In [1]: import numpy as np

In [2]: import numpy.linalg as la

In [3]: np.set_printoptions(precision=2, suppress=True, linewidth=200, floatmode="fixed")

In [4]: rng = np.random.default_rng(14838)

In [5]: E = np.array([[-3, -1, 2, -2, -2], [-1, -2, -2, -1, 3], [2, -2, 1, 0, -2]]) * (rng.random((3, 5)) < 0.3)

In [6]: E
Out[6]: 
array([[ 0, -1,  2, -2,  0],
       [-1, -2, -2, -1,  3],
       [ 0, -2,  1,  0, -2]])

In [7]: def softmax(z):
   ...:     e = np.exp(z - z.max(axis=-1, keepdims=True))
   ...:     return e / e.sum(axis=-1, keepdims=True)
   ...: 

In [8]: softmax(E[1])
Out[8]: array([0.02, 0.01, 0.01, 0.02, 0.95])

In [9]: S = E @ E.T / np.sqrt(5)

In [10]: np.round(softmax(S + np.triu(np.full(S.shape, -np.inf), 1)), 2) + 0
Out[10]: 
array([[1.00, 0.00, 0.00],
       [0.00, 1.00, 0.00],
       [0.10, 0.00, 0.90]])

In [11]: E @ E
ValueError: matmul: Input operand 1 has a mismatch in its core dimension 0, with gufunc signature (n?,k),(k,m?)->(n?,m?) (size 3 is different from 5)


In [12]: cov = E.T @ E

In [13]: np.round(la.eigvalsh(cov)[::-1], 2) + 0
Out[13]: array([20.57, 12.02,  4.41,  0.00,  0.00])

In [14]: np.trace(cov), (E ** 2).sum()
Out[14]: (np.int64(37), np.int64(37))

In [15]: la.matrix_rank(cov)
Out[15]: np.int64(3)

In [16]: th = np.radians(45)

In [17]: Rm = np.eye(5)

In [18]: Rm[1, 1] = Rm[3, 3] = np.cos(th)

In [19]: Rm[1, 3], Rm[3, 1] = -np.sin(th), np.sin(th)

In [20]: Rm
Out[20]: 
array([[ 1.00,  0.00,  0.00,  0.00,  0.00],
       [ 0.00,  0.71,  0.00, -0.71,  0.00],
       [ 0.00,  0.00,  1.00,  0.00,  0.00],
       [ 0.00,  0.71,  0.00,  0.71,  0.00],
       [ 0.00,  0.00,  0.00,  0.00,  1.00]])

In [21]: B = E @ Rm.T

In [22]: np.abs(B - E).max(axis=0)
Out[22]: array([0.00, 1.71, 0.00, 1.41, 0.00])

In [23]: round(la.det(Rm), 2), round(float(np.trace(Rm)), 2)
Out[23]: (np.float64(1.0), 4.41)

In [24]: np.allclose(la.norm(E, axis=1), la.norm(B, axis=1))
Out[24]: True

In [25]: la.svd(E, compute_uv=False), la.svd(B, compute_uv=False)
Out[25]: (array([4.54, 3.47, 2.10]), array([4.54, 3.47, 2.10]))

In [26]: np.allclose(E @ E.T, B @ B.T)
Out[26]: True

In [27]: np.abs(Rm).max()
Out[27]: np.float64(1.0)

In [28]: np.round(Rm.sum(axis=1), 2) + 0
Out[28]: array([1.00, 0.00, 1.00, 1.41, 1.00])

In [29]: np.count_nonzero(Rm)
Out[29]: np.int64(7)

In [30]: np.zeros(5, 5)
TypeError: Cannot interpret '5' as a data type


In [31]: np.round(Rm.mean(axis=0), 2) + 0
Out[31]: array([0.20, 0.28, 0.20, 0.00, 0.20])

In [32]: B = E / la.norm(E, axis=1)
ValueError: operands could not be broadcast together with shapes (3,5) (3,) 


In [33]: B = E / la.norm(E, axis=1, keepdims=True)

In [34]: cov = B @ B.T

In [35]: (cov - 2 * np.eye(3)).round(6).argmax(axis=1)
Out[35]: array([2, 0, 0])

In [36]: cov[2]
Out[36]: array([ 0.44, -0.31,  1.00])

In [37]: (np.abs(cov) > 0.9).astype(int)
Out[37]: 
array([[1, 0, 0],
       [0, 1, 0],
       [0, 0, 1]])

In [38]: m1 = np.load("arr.npy")

In [39]: m1
Out[39]: 
array([[ 7,  4,  5,  7],
       [ 8,  5,  6,  8],
       [ 4,  1,  2,  4],
       [ 5,  2,  3,  5],
       [ 2, -1,  0,  2]])

In [40]: # columns 0 and 3 are equal

In [41]: round(la.norm(m1, "nuc"), 2)
Out[41]: np.float64(23.41)

In [42]: round(float(la.norm(m1) ** 2 / la.norm(m1, 2) ** 2), 2)
Out[42]: 1.02

In [43]: round(la.norm(m1[3], 1), 2), round(float(la.norm(m1[3], np.inf)), 2)
Out[43]: (np.float64(15.0), 5.0)

In [44]: F = np.array([[2, 6, 0, 0, 0, 0],
    ...:     [9, 5, 0, 0, 0, 0],
    ...:     [8, 2, 0, 0, 0, 0],
    ...:     [0, 0, 2, 6, 0, 0],
    ...:     [0, 0, 9, 5, 0, 0],
    ...:     [0, 0, 8, 2, 0, 0],
    ...:     [0, 0, 0, 0, 2, 6],
    ...:     [0, 0, 0, 0, 9, 5],
    ...:     [0, 0, 0, 0, 8, 2]])

In [45]: x = np.array([2, -2, 1, -1, 0])

In [46]: E @ (2 * x)
Out[46]: array([12,  2, 10])

In [47]: E @ np.eye(5)[3]
Out[47]: array([-2.00, -1.00,  0.00])

In [48]: E @ x
Out[48]: array([6, 1, 5])

In [49]: proj = F @ la.solve(F.T @ F, F.T)

In [50]: np.allclose(proj @ proj, proj)
Out[50]: True

In [51]: proj @ F[:, 3]
Out[51]: array([0.00, 0.00, 0.00, 6.00, 5.00, 2.00, 0.00, 0.00, 0.00])

In [52]: np.diag(proj)
Out[52]: array([0.89, 0.56, 0.56, 0.89, 0.56, 0.56, 0.89, 0.56, 0.56])

In [53]: X = np.load("m.npy")

In [54]: X
Out[54]: 
array([[-1,  0,  2, -1,  1,  2],
       [ 2, -1,  0,  2, -1,  1],
       [ 1,  2, -1,  0,  2, -1],
       [-1,  1,  2, -1,  0,  2],
       [ 2, -1,  1,  2, -1,  0],
       [ 0,  2, -1,  1,  2, -1]])

In [55]: z = rng.permutation(6)

In [56]: B = X[:, z] * rng.choice([-1, 1], 6)

In [57]: B
Out[57]: 
array([[-2,  0, -1,  1,  2, -1],
       [ 0,  1,  2, -2,  1,  1],
       [ 1, -2,  0, -1, -1, -2],
       [-2, -1, -1,  1,  2,  0],
       [-1,  1,  2, -2,  0,  1],
       [ 1, -2,  1,  0, -1, -2]])

In [58]: Uu, _, VT = la.svd(X.T @ B)

In [59]: z
Out[59]: array([2, 1, 3, 0, 5, 4])

In [60]: np.round(Uu @ VT, 2) + 0
Out[60]: 
array([[ 0.00,  0.00,  0.00, -1.00,  0.00,  0.00],
       [ 0.00, -1.00,  0.00,  0.00,  0.00,  0.00],
       [-1.00,  0.00,  0.00,  0.00,  0.00,  0.00],
       [ 0.00,  0.00,  1.00,  0.00,  0.00,  0.00],
       [ 0.00,  0.00,  0.00,  0.00,  0.00, -1.00],
       [ 0.00,  0.00,  0.00,  0.00,  1.00,  0.00]])

In [61]: w1 = np.array([[-2, 2], [0, 0], [-2, -2], [2, 3], [1, -3], [3, 0]])

In [62]: coef = np.array([2, 4])

In [63]: H = np.maximum(B @ w1 + coef, 0)

In [64]: (H > 0).astype(int)
Out[64]: 
array([[1, 0],
       [0, 0],
       [0, 1],
       [1, 0],
       [0, 0],
       [0, 1]])

In [65]: (H > 0).mean(axis=0)
Out[65]: array([0.33, 0.33])

In [66]: cent = np.array([[-2, 0, -1], [1, 3, 1]])

In [67]: (H @ cent).round(6).argmax(axis=1)
Out[67]: array([1, 0, 1, 1, 0, 1])

In [68]: w1 @ cent
Out[68]: 
array([[ 6,  6,  4],
       [ 0,  0,  0],
       [ 2, -6,  0],
       [-1,  9,  1],
       [-5, -9, -4],
       [-6,  0, -3]])

In [69]: O, evecs = la.qr(X[:, :5])[0], la.qr(X[:, 5:])[0]

In [70]: sig = la.svd(O.T @ evecs, compute_uv=False)

In [71]: round(float(la.norm(O @ O.T - evecs @ evecs.T, 2)), 2)
Out[71]: 1.0

In [72]: (sig > 0.9).sum()
Out[72]: np.int64(1)

In [73]: sig
Out[73]: array([0.91])

In [74]: B = np.array([[-1, 2], [1, 2], [2, -3], [-3, -3], [-3, 0], [-1, -2]])

In [75]: np.einsum("ij->j", X)
Out[75]: array([3, 3, 3, 3, 3, 3])

In [76]: np.einsum("ij,ij->", X, B)
ValueError: operands could not be broadcast together with remapped shapes [original->remapped]: (6,6)->(6,6) (6,2)->(6,2) 


In [77]: la.matrix_rank(np.vstack([X, B.T]))
Out[77]: np.int64(6)

In [78]: np.einsum("ik,kj->ij", X, B)
Out[78]: 
array([[ 3, -9],
       [-7, -6],
       [-6, 11],
       [ 7, -7],
       [-4, -7],
       [-8,  6]])

In [79]: W0 = np.load("block11.npy")

In [80]: W0
Out[80]: 
array([[ 0.30,  1.04,  0.10, -1.30,  1.20],
       [-1.10, -3.26, -1.60,  1.40, -0.20],
       [ 1.10,  3.36, -0.60,  0.00,  0.10],
       [-0.70, -2.04,  0.60,  0.20,  0.70],
       [ 0.00,  0.07,  0.50, -0.20,  0.30],
       [-0.60, -1.81,  0.50, -0.20, -0.10],
       [ 1.10,  3.29, -0.50,  0.10,  1.50],
       [ 2.10,  6.16,  1.60,  0.00,  0.20],
       [ 0.00, -0.15,  0.60, -2.10, -0.80],
       [-1.60, -4.67,  1.10, -1.50, -1.10],
       [ 1.60,  4.82,  0.10,  0.20, -1.80],
       [-0.60, -1.67,  0.30, -0.40, -0.70],
       [-1.10, -3.12, -0.30, -0.80, -0.80],
       [ 1.50,  4.42,  1.10,  0.10, -2.00],
       [ 1.80,  5.33,  1.00, -1.20,  0.30],
       [ 0.30,  0.91,  1.00,  0.20, -1.00],
       [ 1.20,  3.51, -0.90, -0.40, -0.40]])

In [81]: dist = la.norm(W0[:, None] - W0[None], axis=-1)

In [82]: dist[10].round(6).argsort(kind="stable")[:4]
Out[82]: array([10, 13, 16,  2])

In [83]: dist.mean(axis=1).argmax()
Out[83]: np.int64(9)

In [84]: la.matrix_rank(dist ** 2)
Out[84]: np.int64(7)

In [85]: np.unravel_index(dist.round(6).argmax(), dist.shape)
Out[85]: (np.int64(7), np.int64(9))

In [86]: mat = np.load("sample8.npy")

In [87]: mat
Out[87]: 
array([[ 0.00, -3.00,  0.00,  0.00,  0.00],
       [-2.00,  1.00,  0.00,  0.00,  0.00],
       [ 0.00,  0.00,  1.00,  0.00, -2.00],
       [ 0.00,  0.00,  1.00,  1.00,  1.00],
       [ 0.00,  0.00,  2.00,  0.00,  1.00]])

In [88]: B = np.array([[1, -2], [-2, -2], [2, 2], [-1, -1]])

In [89]: m1 @ B
Out[89]: 
array([[  2, -19],
       [  2, -22],
       [  2, -10],
       [  2, -13],
       [  2,  -4]])

In [90]: np.einsum("ij,ij->i", m1, m1)
Out[90]: array([139, 189,  37,  63,   9])

In [91]: la.matrix_rank(m1 @ B)
Out[91]: np.int64(2)

In [92]: np.einsum("ij->j", m1)
Out[92]: array([26, 11, 16, 26])

In [93]: O, Rm = la.qr(mat)

In [94]: np.round(O.T @ O, 2) + 0
Out[94]: 
array([[1.00, 0.00, 0.00, 0.00, 0.00],
       [0.00, 1.00, 0.00, 0.00, 0.00],
       [0.00, 0.00, 1.00, 0.00, 0.00],
       [0.00, 0.00, 0.00, 1.00, 0.00],
       [0.00, 0.00, 0.00, 0.00, 1.00]])

In [95]: np.round(O @ Rm, 2) + 0
Out[95]: 
array([[ 0.00, -3.00,  0.00,  0.00,  0.00],
       [-2.00,  1.00,  0.00,  0.00,  0.00],
       [ 0.00,  0.00,  1.00,  0.00, -2.00],
       [ 0.00,  0.00,  1.00,  1.00,  1.00],
       [ 0.00,  0.00,  2.00,  0.00,  1.00]])

In [96]: np.sort(la.eigvals(mat).real)
Out[96]: array([-2.00,  1.00,  1.00,  1.00,  3.00])

In [97]: (mat != 0).astype(int)
Out[97]: 
array([[0, 1, 0, 0, 0],
       [1, 1, 0, 0, 0],
       [0, 0, 1, 0, 1],
       [0, 0, 1, 1, 1],
       [0, 0, 1, 0, 1]])

In [98]: (la.matrix_power((mat != 0) + (mat.T != 0) + np.eye(5), 5) > 0).astype(int)
Out[98]: 
array([[1, 1, 0, 0, 0],
       [1, 1, 0, 0, 0],
       [0, 0, 1, 1, 1],
       [0, 0, 1, 1, 1],
       [0, 0, 1, 1, 1]])

In [99]: x = np.array([0, 3, 0, 1, -3])

In [100]: mat @ (2 * x)
Out[100]: array([-18.00,   6.00,  12.00,  -4.00,  -6.00])

In [101]: la.norm(mat @ x) <= la.norm(mat, 2) * la.norm(x) + 1e-9
Out[101]: np.True_

In [102]: (mat * x).sum(axis=1)
Out[102]: array([-9.00,  3.00,  6.00, -2.00, -3.00])

In [103]: mat @ np.eye(5)[3]
Out[103]: array([0.00, 0.00, 0.00, 1.00, 0.00])

In [104]: (mat @ x).argmax()
Out[104]: np.int64(2)

In [105]: mat @ x
Out[105]: array([-9.00,  3.00,  6.00, -2.00, -3.00])

In [106]: K = np.array([[5, 0, 5, 0], [3, 0, 3, 0], [5, 0, 5, 0], [3, 0, 3, 0]])

In [107]: # row 2 repeats row 0

In [108]: np.argsort(-la.norm(K, axis=0).round(6), kind="stable")[:3]
Out[108]: array([0, 2, 1])

In [109]: [round(float(x), 2) for x in la.svd(K, compute_uv=False)[:3]]
Out[109]: [11.66, 0.0, 0.0]

In [110]: la.matrix_rank(K, rtol=0.1)
Out[110]: np.int64(1)

In [111]: round(float(la.norm(K, 2) / la.norm(K)), 2)
Out[111]: 1.0

In [112]: np.round(np.poly(K), 2) + 0
Out[112]: array([  1.00, -10.00,   0.00,   0.00,   0.00])

In [113]: round(la.det(K[::-1]), 2)
Out[113]: np.float64(0.0)

In [114]: np.round(la.eigvals(K), 2) + 0
Out[114]: array([ 0.00,  0.00, 10.00,  0.00])

In [115]: np.kron(np.eye(2, dtype=int), K)
Out[115]: 
array([[5, 0, 5, 0, 0, 0, 0, 0],
       [3, 0, 3, 0, 0, 0, 0, 0],
       [5, 0, 5, 0, 0, 0, 0, 0],
       [3, 0, 3, 0, 0, 0, 0, 0],
       [0, 0, 0, 0, 5, 0, 5, 0],
       [0, 0, 0, 0, 3, 0, 3, 0],
       [0, 0, 0, 0, 5, 0, 5, 0],
       [0, 0, 0, 0, 3, 0, 3, 0]])

In [116]: np.einsum("ij,ji->", K, K)
Out[116]: np.int64(100)

In [117]: np.einsum("ii->", K)
Out[117]: np.int64(10)

In [118]: la.lstsq(K[:-1].T, K[-1])[2]
Out[118]: np.int32(1)

In [119]: np.abs(np.diag(la.qr(K)[1])) > 1e-9
Out[119]: array([ True, False, False, False])

In [120]: K @ la.pinv(K) @ K
Out[120]: 
array([[5.00, 0.00, 5.00, 0.00],
       [3.00, 0.00, 3.00, 0.00],
       [5.00, 0.00, 5.00, 0.00],
       [3.00, 0.00, 3.00, 0.00]])

In [121]: np.allclose(K[:-1].T @ la.lstsq(K[:-1].T, K[-1])[0], K[-1])
Out[121]: True

In [122]: t3 = np.stack([K, -1 * K, K[::-1]])

In [123]: t3.shape
Out[123]: (3, 4, 4)

In [124]: la.det(t3)
Out[124]: array([0.00, 0.00, 0.00])

In [125]: la.norm(t3, axis=(1, 2))
Out[125]: array([11.66, 11.66, 11.66])

In [126]: t3.sum(axis=0)
Out[126]: 
array([[3, 0, 3, 0],
       [5, 0, 5, 0],
       [3, 0, 3, 0],
       [5, 0, 5, 0]])

In [127]: Uu, sig, VT = la.svd(K)

In [128]: evecs = VT[:(sig > 1e-8).sum()]

In [129]: x = K[3] + -3 * K[2] + rng.integers(2) * np.eye(4)[1]

In [130]: x
Out[130]: array([-12.00,   0.00, -12.00,   0.00])

In [131]: evecs.T @ evecs
Out[131]: 
array([[0.50, 0.00, 0.50, 0.00],
       [0.00, 0.00, 0.00, 0.00],
       [0.50, 0.00, 0.50, 0.00],
       [0.00, 0.00, 0.00, 0.00]])
